% ipython --no-banner

In [1]: import numpy as np

In [2]: import numpy.linalg as la

In [3]: np.set_printoptions(precision=2, suppress=True, linewidth=200, legacy="1.25")

In [4]: def tidy(a):
   ...:     return np.round(a, 2) + 0
   ...: 

In [5]: E = np.load("m.npy")

In [6]: E
Out[6]: 
array([[-2.,  0.,  0.,  0.,  0.,  0., -3.,  0.,  0.],
       [ 0., -2.,  0., -3.,  0., -3.,  0., -3., -3.],
       [ 0.,  0., -2.,  0., -3.,  0.,  0.,  0.,  0.],
       [ 0., -3.,  0., -2.,  0., -3.,  0., -3., -3.],
       [ 0.,  0., -3.,  0., -2.,  0.,  0.,  0.,  0.],
       [ 0., -3.,  0., -3.,  0., -2.,  0., -3., -3.],
       [-3.,  0.,  0.,  0.,  0.,  0., -2.,  0.,  0.],
       [ 0., -3.,  0., -3.,  0., -3.,  0., -2., -3.],
       [ 0., -3.,  0., -3.,  0., -3.,  0., -3., -2.]])

In [7]: # 3 groups of indices that never mix

In [8]: vec = np.array([3, 1, 3, -2, -3, 1, 3, -3, -3])

In [9]: y = E @ vec

In [10]: y
Out[10]: array([-15.,  19.,   3.,  16.,  -3.,  19., -15.,  15.,  15.])

In [11]: tidy(la.solve(E, y + E[:, 8]))
Out[11]: array([ 3.,  1.,  3., -2., -3.,  1.,  3., -3., -2.])

In [12]: tidy(la.solve(E, -3 * y))
Out[12]: array([-9., -3., -9.,  6.,  9., -3., -9.,  9.,  9.])

In [13]: tidy(la.solve(E, E[:, 3]))
Out[13]: array([0., 0., 0., 1., 0., 0., 0., 0., 0.])

In [14]: tidy(la.solve(E.T, E[4]))
Out[14]: array([0., 0., 0., 0., 1., 0., 0., 0., 0.])

In [15]: vals, vecs = la.eigvalsh(E)
Traceback (most recent call last):
  Cell In[15], line 1
    vals, vecs = la.eigvalsh(E)
ValueError: too many values to unpack (expected 2)


In [16]: vals, vecs = la.eigh(E)

In [17]: tidy(vecs.T @ E @ vecs)
Out[17]: 
array([[-14.,   0.,   0.,   0.,   0.,   0.,   0.,   0.,   0.],
       [  0.,  -5.,   0.,   0.,   0.,   0.,   0.,   0.,   0.],
       [  0.,   0.,  -5.,   0.,   0.,   0.,   0.,   0.,   0.],
       [  0.,   0.,   0.,   1.,   0.,   0.,   0.,   0.,   0.],
       [  0.,   0.,   0.,   0.,   1.,   0.,   0.,   0.,   0.],
       [  0.,   0.,   0.,   0.,   0.,   1.,   0.,   0.,   0.],
       [  0.,   0.,   0.,   0.,   0.,   0.,   1.,   0.,   0.],
       [  0.,   0.,   0.,   0.,   0.,   0.,   0.,   1.,   0.],
       [  0.,   0.,   0.,   0.,   0.,   0.,   0.,   0.,   1.]])

In [18]: tidy(vals)
Out[18]: array([-14.,  -5.,  -5.,   1.,   1.,   1.,   1.,   1.,   1.])

In [19]: (vals > 1e-8).sum(), (vals < -1e-8).sum()
Out[19]: (6, 3)

In [20]: tidy(la.eigvalsh(E + -1 * np.eye(9)))
Out[20]: array([-15.,  -6.,  -6.,   0.,   0.,   0.,   0.,   0.,   0.])

In [21]: Y = E[0, 0] * E[1:] - np.outer(E[1:, 0], E[0])

In [22]: Y
Out[22]: 
array([[ 0.,  4., -0.,  6., -0.,  6.,  0.,  6.,  6.],
       [ 0., -0.,  4., -0.,  6., -0.,  0., -0., -0.],
       [ 0.,  6., -0.,  4., -0.,  6.,  0.,  6.,  6.],
       [ 0., -0.,  6., -0.,  4., -0.,  0., -0., -0.],
       [ 0.,  6., -0.,  6., -0.,  4.,  0.,  6.,  6.],
       [ 0.,  0.,  0.,  0.,  0.,  0., -5.,  0.,  0.],
       [ 0.,  6., -0.,  6., -0.,  6.,  0.,  4.,  6.],
       [ 0.,  6., -0.,  6., -0.,  6.,  0.,  6.,  4.]])

In [23]: np.flatnonzero(~Y.round(6).any(axis=1))
Out[23]: array([], dtype=int64)

In [24]: E[:, 0] / E[0, 0]
Out[24]: array([ 1. , -0. , -0. , -0. , -0. , -0. ,  1.5, -0. , -0. ])

In [25]: la.matrix_rank(Y), la.matrix_rank(E)
Out[25]: (8, 9)

In [26]: M = np.loadtxt("x.csv", delimiter=",")

In [27]: M
Out[27]: 
array([[ 0.,  4.,  2.,  0.,  0., 12.,  0.,  0.,  0.],
       [ 3.,  3., 10.,  0.,  0., 19.,  0.,  0.,  0.],
       [ 0.,  0.,  0.,  1.,  0.,  4.,  4.,  0.,  0.],
       [ 0.,  1.,  0.,  2.,  0.,  7.,  7.,  0.,  0.],
       [ 0.,  0.,  0.,  1.,  0.,  4.,  4.,  0.,  0.],
       [ 0.,  1.,  0.,  2.,  3.,  3.,  3.,  0.,  0.],
       [ 0.,  2.,  0.,  2.,  2.,  6.,  4.,  0.,  0.],
       [ 1.,  0.,  3.,  0.,  0.,  8.,  4.,  0.,  0.],
       [ 0.,  1.,  0.,  1.,  1.,  5.,  1.,  0.,  0.],
       [ 0.,  4.,  0.,  0.,  3.,  9.,  0.,  0.,  0.],
       [ 1.,  1.,  2.,  0.,  0.,  9.,  0.,  0.,  0.],
       [ 1.,  3.,  5.,  0.,  0., 14.,  0.,  0.,  0.],
       [ 5.,  0.,  5.,  0.,  0., 10.,  0.,  0.,  0.],
       [ 0.,  4.,  8.,  0.,  0., 18.,  0.,  0.,  0.],
       [ 0.,  3.,  0.,  2.,  6.,  4.,  0.,  0.,  0.],
       [ 6.,  0.,  5.,  0.,  0., 11.,  0.,  0.,  0.],
       [ 0.,  4.,  0.,  1.,  4.,  8.,  0.,  0.,  0.],
       [ 3.,  0.,  2.,  0.,  0.,  7.,  0.,  0.,  0.],
       [ 0.,  1.,  0.,  1.,  0.,  6.,  2.,  0.,  0.],
       [ 2.,  0.,  5.,  0.,  0., 11.,  1.,  0.,  0.],
       [ 5.,  0.,  8.,  0.,  0., 13.,  1.,  0.,  0.],
       [ 0.,  2.,  4.,  0.,  0., 12.,  0.,  0.,  0.],
       [ 0.,  2.,  0.,  0.,  0.,  8.,  0.,  0.,  0.],
       [ 0.,  4.,  0.,  2.,  7.,  5.,  0.,  0.,  0.],
       [ 0.,  1.,  0.,  1.,  1.,  5.,  1.,  0.,  0.],
       [ 2.,  0.,  1.,  0.,  0.,  7.,  0.,  0.,  0.],
       [ 3.,  0.,  6.,  0.,  0., 11.,  3.,  0.,  0.],
       [ 0.,  1.,  0.,  2.,  1.,  5.,  5.,  0.,  0.],
       [ 0.,  3.,  0.,  2.,  5.,  5.,  1.,  0.,  0.],
       [ 0.,  4.,  0.,  2.,  4.,  8.,  2.,  0.,  0.],
       [ 0.,  0.,  0.,  2.,  0.,  4.,  8.,  0.,  0.],
       [ 0.,  3.,  0.,  1.,  1.,  9.,  1.,  0.,  0.],
       [ 0.,  4.,  0.,  1.,  5.,  7.,  0.,  0.,  0.],
       [ 0.,  3.,  0.,  1.,  1.,  9.,  1.,  0.,  0.],
       [ 0.,  1.,  0.,  1.,  0.,  7.,  3.,  0.,  0.],
       [ 0.,  2.,  1.,  0.,  0.,  9.,  0.,  0.,  0.]])

In [28]: la.matrix_rank(M, rtol=0.1)
Out[28]: 5

In [29]: [round(float(x), 2) for x in la.svd(M, compute_uv=False)[:3]]
Out[29]: [58.86, 19.06, 14.73]

In [30]: la.cond(M) > 100
Out[30]: True

In [31]: Y = np.array([[2, 1],
    ...:     [-2, -1],
    ...:     [3, 0],
    ...:     [-3, 2],
    ...:     [3, -1],
    ...:     [-1, 0],
    ...:     [-2, 2],
    ...:     [1, -1],
    ...:     [-2, 0]])

In [32]: np.vstack([M, Y.T]).shape
Out[32]: (38, 9)

In [33]: la.matrix_rank(M @ Y)
Out[33]: 2

In [34]: M @ Y
Out[34]: 
array([[-14.,  -4.],
       [ 11.,   0.],
       [-15.,  10.],
       [-29.,  17.],
       [-15.,  10.],
       [ -8.,   6.],
       [-18.,   8.],
       [ -5.,   9.],
       [ -9.,   2.],
       [ -8.,  -7.],
       [ -3.,   0.],
       [ -3.,  -2.],
       [ 15.,   5.],
       [ -2.,  -4.],
       [  2.,  -5.],
       [ 16.,   6.],
       [ -7.,  -6.],
       [  5.,   3.],
       [-15.,   5.],
       [  6.,   4.],
       [ 19.,   7.],
       [ -4.,  -2.],
       [-12.,  -2.],
       [  2.,  -7.],
       [ -9.,   2.],
       [  0.,   2.],
       [  7.,   9.],
       [-20.,  12.],
       [ -4.,  -2.],
       [-14.,   0.],
       [-26.,  20.],
       [-17.,   0.],
       [ -3.,  -7.],
       [-17.,   0.],
       [-18.,   7.],
       [-10.,  -2.]])

In [35]: np.einsum("ik,kj->ij", M, Y)
Out[35]: 
array([[-14.,  -4.],
       [ 11.,   0.],
       [-15.,  10.],
       [-29.,  17.],
       [-15.,  10.],
       [ -8.,   6.],
       [-18.,   8.],
       [ -5.,   9.],
       [ -9.,   2.],
       [ -8.,  -7.],
       [ -3.,   0.],
       [ -3.,  -2.],
       [ 15.,   5.],
       [ -2.,  -4.],
       [  2.,  -5.],
       [ 16.,   6.],
       [ -7.,  -6.],
       [  5.,   3.],
       [-15.,   5.],
       [  6.,   4.],
       [ 19.,   7.],
       [ -4.,  -2.],
       [-12.,  -2.],
       [  2.,  -7.],
       [ -9.,   2.],
       [  0.,   2.],
       [  7.,   9.],
       [-20.,  12.],
       [ -4.,  -2.],
       [-14.,   0.],
       [-26.,  20.],
       [-17.,   0.],
       [ -3.,  -7.],
       [-17.,   0.],
       [-18.,   7.],
       [-10.,  -2.]])

In [36]: Y.T @ M.T
Out[36]: 
array([[-14.,  11., -15., -29., -15.,  -8., -18.,  -5.,  -9.,  -8.,  -3.,  -3.,  15.,  -2.,   2.,  16.,  -7.,   5., -15.,   6.,  19.,  -4., -12.,   2.,  -9.,   0.,   7., -20.,  -4., -14., -26.,
        -17.,  -3., -17., -18., -10.],
       [ -4.,   0.,  10.,  17.,  10.,   6.,   8.,   9.,   2.,  -7.,   0.,  -2.,   5.,  -4.,  -5.,   6.,  -6.,   3.,   5.,   4.,   7.,  -2.,  -2.,  -7.,   2.,   2.,   9.,  12.,  -2.,   0.,  20.,
          0.,  -7.,   0.,   7.,  -2.]])

In [37]: np.einsum("ij->j", M)
Out[37]: array([ 32.,  62.,  67.,  28.,  44., 299.,  56.,   0.,   0.])
